>>> import numpy as np
>>> np.set_printoptions(suppress=True, linewidth=200)
>>> def rd(a):
...     return np.round(a, 2) + 0
... 
>>> A = np.load("layer8.npy")
>>> rd(A)
array([[0.38, 0.  , 0.12, 0.25, 0.25],
       [0.  , 0.33, 0.  , 0.  , 0.67],
       [0.2 , 0.  , 0.6 , 0.  , 0.2 ],
       [0.22, 0.22, 0.22, 0.33, 0.  ],
       [0.  , 0.17, 0.17, 0.33, 0.33]])
>>> # rows sum to 1
>>> f = np.array([4, 3, 4, 2, 1])
>>> Y = A + np.outer(f, np.eye(5)[0])
>>> np.linalg.matrix_rank(Y - A)
np.int64(1)
>>> rd(np.linalg.det(Y) / np.linalg.det(A)), rd(1 + np.linalg.solve(A, f)[0])
(np.float64(10.16), np.float64(10.16))
>>> arr = np.load("w.npy")
>>> arr
array([[  1.,  10.,  -8.],
       [ 10.,  22., -20.],
       [ -8., -20.,  13.]])
>>> vec = np.array([2, 2, 1])
>>> (arr @ vec).argmax()
np.int64(1)
>>> arr @ vec
array([ 14.,  44., -43.])
>>> (arr * vec).sum(axis=1)
array([ 14.,  44., -43.])
>>> arr @ np.ones(3)
array([  3.,  12., -15.])
>>> np.sign((arr @ vec).round(6))
array([ 1.,  1., -1.])
>>> arr @ (2 * vec)
array([ 28.,  88., -86.])
>>> vals, V = np.linalg.eig(arr)
>>> rd(np.prod(vals))
np.float64(378.0)
>>> rd(np.sort(np.linalg.eigvals(arr.T)))
array([-3., -3., 42.])
>>> rd(arr @ V[:, 0] - vals[0] * V[:, 0])
array([0., 0., 0.])
>>> M = np.loadtxt("sample15.csv", delimiter=",")
>>> M
array([[-3.,  0.,  0.],
       [ 0.,  1.,  3.],
       [ 0.,  0., -3.]])
>>> vals, V = np.linalg.eig(M)
>>> vals
array([-3.,  1., -3.])
>>> np.prod(vals)
np.float64(9.0)
>>> M @ V[:, 0] - vals[0] * V[:, 0]
array([0., 0., 0.])
>>> rd(np.sort(np.linalg.eigvals(M @ M)))
array([1., 9., 9.])
>>> rd(np.sort(np.linalg.eigvals(np.linalg.inv(M))))
array([-0.33, -0.33,  1.  ])
>>> Y = np.array([[-9, -3, -4], [8, 2, 3]])
>>> cent = np.kron(Y, A)
>>> np.linalg.matrix_rank(cent)
np.int64(10)
>>> f = np.array([-2, 3, -5])
>>> Y = arr + np.outer(f, np.eye(3)[2])
>>> rd(np.linalg.det(Y) / np.linalg.det(arr)), rd(1 + np.linalg.solve(arr, f)[2])
(np.float64(1.68), np.float64(1.68))
>>> np.linalg.matrix_rank(np.linalg.inv(Y) - np.linalg.inv(arr), tol=1e-8)
np.int64(1)
>>> rd(np.sort(np.linalg.eigvals(M)))
array([-3., -3.,  1.])
>>> M @ M
array([[ 9.,  0.,  0.],
       [ 0.,  1., -6.],
       [ 0.,  0.,  9.]])
>>> np.linalg.matrix_rank(M - M[0, 0] * np.eye(3))
np.int64(1)
>>> rd(np.linalg.matrix_power(M - np.diag(np.diag(M)), 3))
array([[0., 0., 0.],
       [0., 0., 0.],
       [0., 0., 0.]])
>>> F = np.load("arr.npy")
>>> F
array([[3., 3., 0., 0., 0.],
       [3., 1., 3., 0., 0.],
       [0., 3., 4., 3., 0.],
       [0., 0., 3., 0., 3.],
       [0., 0., 0., 3., 0.]])
>>> vals, V = np.linalg.eig(F)
>>> rd(np.prod(vals))
np.float64(459.0)
>>> rd(np.sort(np.linalg.eigvals(F @ F)))
array([ 3.47,  3.56, 15.49, 19.8 , 55.69])
>>> rd(np.sort(np.linalg.eigvals(np.linalg.inv(F))))
array([-0.54, -0.25,  0.13,  0.22,  0.53])
>>> feats = np.load("test9.npy")
>>> feats
array([[ 0.8, -0.3, -0.7],
       [ 0.3,  0.9, -0.1],
       [ 0. ,  1.1,  1.2],
       [-2.5, -0.4, -0.2],
       [ 1.3,  1.4, -0.6],
       [ 1. , -0.5, -1.8]])
>>> vec = np.array([2, -2, 3, 2, -2])
>>> y = F @ vec
>>> y
array([ 0., 13., 12.,  3.,  6.])
>>> rd(np.linalg.solve(F, -3 * y))
array([-6.,  6., -9., -6.,  6.])
>>> f = np.array([1, -2, -5, 4, 4, -3])
>>> J = -3 * np.eye(6) + np.outer(f, f)
>>> J
array([[ -2.,  -2.,  -5.,   4.,   4.,  -3.],
       [ -2.,   1.,  10.,  -8.,  -8.,   6.],
       [ -5.,  10.,  22., -20., -20.,  15.],
       [  4.,  -8., -20.,  13.,  16., -12.],
       [  4.,  -8., -20.,  16.,  13., -12.],
       [ -3.,   6.,  15., -12., -12.,   6.]])
>>> [round(float(np.linalg.det(J[:i, :i])), 2) + 0 for i in range(1, 7)]
[-2.0, -6.0, 243.0, -1161.0, 4779.0, -16524.0]
>>> rd(np.linalg.eigvalsh(J).min())
np.float64(-3.0)
>>> np.argsort(-np.linalg.norm(J, axis=0).round(6), kind="stable")[:3]
array([2, 3, 4])
>>> np.linalg.cond(J) > 100
np.False_
>>> round(np.log10(np.linalg.cond(J)))
1
>>> vals, V = np.linalg.eigh(J)
>>> vec = np.array([2, 1, 1, 2, 2, 0])
>>> vec @ J @ vec
np.float64(79.0)
>>> vec = np.array([-5, 8, -2, -6, -5, -4])
>>> y = J @ vec
>>> y
array([ -28.,   62.,  221., -154., -157.,  141.])
>>> rd(np.linalg.solve(J, J[:, 0]))
array([1., 0., 0., 0., 0., 0.])
>>> rd(np.linalg.solve(J, y + J[:, 5]))
array([-5.,  8., -2., -6., -5., -3.])
>>> vals, V = np.linalg.eigh(J)
>>> np.unique(vals.round(6) + 0, return_counts=True)[1]
array([5, 1])
>>> (vals > 1e-8).sum(), (vals < -1e-8).sum()
(np.int64(1), np.int64(5))
>>> rd(V @ np.diag(vals) @ V.T)
array([[ -2.,  -2.,  -5.,   4.,   4.,  -3.],
       [ -2.,   1.,  10.,  -8.,  -8.,   6.],
       [ -5.,  10.,  22., -20., -20.,  15.],
       [  4.,  -8., -20.,  13.,  16., -12.],
       [  4.,  -8., -20.,  16.,  13., -12.],
       [ -3.,   6.,  15., -12., -12.,   6.]])
>>> rd(vals)
array([-3., -3., -3., -3., -3., 68.])
>>> np.abs(V[:, -1]).round(6).argmax()
np.int64(2)
>>> rd(V.T @ V)
array([[1., 0., 0., 0., 0., 0.],
       [0., 1., 0., 0., 0., 0.],
       [0., 0., 1., 0., 0., 0.],
       [0., 0., 0., 1., 0., 0.],
       [0., 0., 0., 0., 1., 0.],
       [0., 0., 0., 0., 0., 1.]])
>>> K = np.array([[1, 0, 1], [0, 0, 0], [1, 0, 1]])
>>> rk = np.linalg.matrix_rank(K)
>>> rk
np.int64(1)
>>> null = np.linalg.svd(K)[2][rk:].T
>>> [int(np.linalg.matrix_rank(K[:i])) for i in range(1, len(K) + 1)]
[1, 1, 1]
>>> np.allclose(K @ null, 0)
True
>>> [int(np.linalg.matrix_rank(np.delete(K, i, axis=0))) for i in range(3)]
[1, 1, 1]
>>> Uu, sig, vt = np.linalg.svd(K)
>>> np.argmax(sig[:-1] / (sig[1:] + 1e-6)) + 1
np.int64(1)
>>> Y = Uu[:, :1] @ np.diag(sig[:1]) @ vt[:1]
>>> rd(np.linalg.norm(K - Y) / np.linalg.norm(K))
np.float64(0.0)
>>> rd(np.linalg.norm(K - Y, 2)), rd(sig[1])
(np.float64(0.0), np.float64(0.0))
>>> np.linalg.matrix_rank(Y)
np.int64(1)
>>> Uu, sig, vt = np.linalg.svd(K)
>>> V = vt[:(sig > 1e-8).sum()]
>>> rng = np.random.default_rng(3)
>>> vec = K[1] + -2 * K[0] + rng.integers(2) * np.eye(3)[1]
>>> vec
array([-2.,  1., -2.])
>>> np.allclose(V.T @ V @ vec, vec)
False
>>> rd(V.T @ V)
array([[0.5, 0. , 0.5],
       [0. , 0. , 0. ],
       [0.5, 0. , 0.5]])
>>> vec = np.array([2, 2, 2])
>>> a = np.maximum(K @ vec, 0)
>>> np.maximum(K @ (3 * vec), 0)
array([12,  0, 12])
>>> np.maximum(K @ vec, 0) - np.maximum(-K @ vec, 0)
array([4, 0, 4])
>>> rd(np.tanh(K @ vec))
array([1., 0., 1.])
>>> K.T @ a
array([8, 0, 8])
>>> K * (a > 1e-9)[:, None]
array([[1, 0, 1],
       [0, 0, 0],
       [1, 0, 1]])
>>> np.flatnonzero(a > 1e-9)
array([0, 2])
>>> vals, V = np.linalg.eigh(K)
>>> vec = np.array([5, 0, -9])
>>> np.abs(K).sum(axis=1).max(), np.abs(vals).max()
(np.int64(2), np.float64(2.0))
>>> rd(V * np.abs(vals) @ V.T)
array([[1., 0., 1.],
       [0., 0., 0.],
       [1., 0., 1.]])
>>> rd(vec @ K @ vec / (vec @ vec)), vals[0], vals[-1]
(np.float64(0.15), np.float64(0.0), np.float64(2.0))
>>> rd(V * np.maximum(vals, 0) @ V.T)
array([[1., 0., 1.],
       [0., 0., 0.],
       [1., 0., 1.]])
>>> vec @ K @ vec
np.int64(16)
>>> rd(np.linalg.eigvalsh(K[1:, 1:]))
array([0., 1.])
>>> W0 = np.load("out17.npy")
>>> W0
array([[2., 1., 0.],
       [0., 2., 1.],
       [0., 0., 2.]])
>>> Q = W0.astype(float).copy()
>>> for j in range(3):
...     Q[:, j] -= Q[:, :j] @ (Q[:, :j].T @ Q[:, j])
...     Q[:, j] /= np.linalg.norm(Q[:, j])
... 
>>> Q.T @ W0
array([[2., 1., 0.],
       [0., 2., 1.],
       [0., 0., 2.]])
>>> Q.T @ Q
array([[1., 0., 0.],
       [0., 1., 0.],
       [0., 0., 1.]])
>>> vals, V = np.linalg.eig(W0)
>>> W0 @ V[:, 0] - vals[0] * V[:, 0]
array([0., 0., 0.])
>>> (arr - arr.T) / 2
array([[0., 0., 0.],
       [0., 0., 0.],
       [0., 0., 0.]])
>>> np.linalg.determinant(arr)
Traceback (most recent call last):
  File "<python-input-122>", line 1, in <module>
    np.linalg.determinant(arr)
    ^^^^^^^^^^^^^^^^^^^^^
AttributeError: module 'numpy.linalg' has no attribute 'determinant'
>>> arr @ arr
array([[ 165.,  390., -312.],
       [ 390.,  984., -780.],
       [-312., -780.,  633.]])
>>> np.allclose(arr @ arr.T, arr.T @ arr)
True
>>> (arr + arr.T) / 2
array([[  1.,  10.,  -8.],
       [ 10.,  22., -20.],
       [ -8., -20.,  13.]])
>>> rd(np.sort(np.abs(np.linalg.eigvals(arr))))
array([ 3.,  3., 42.])
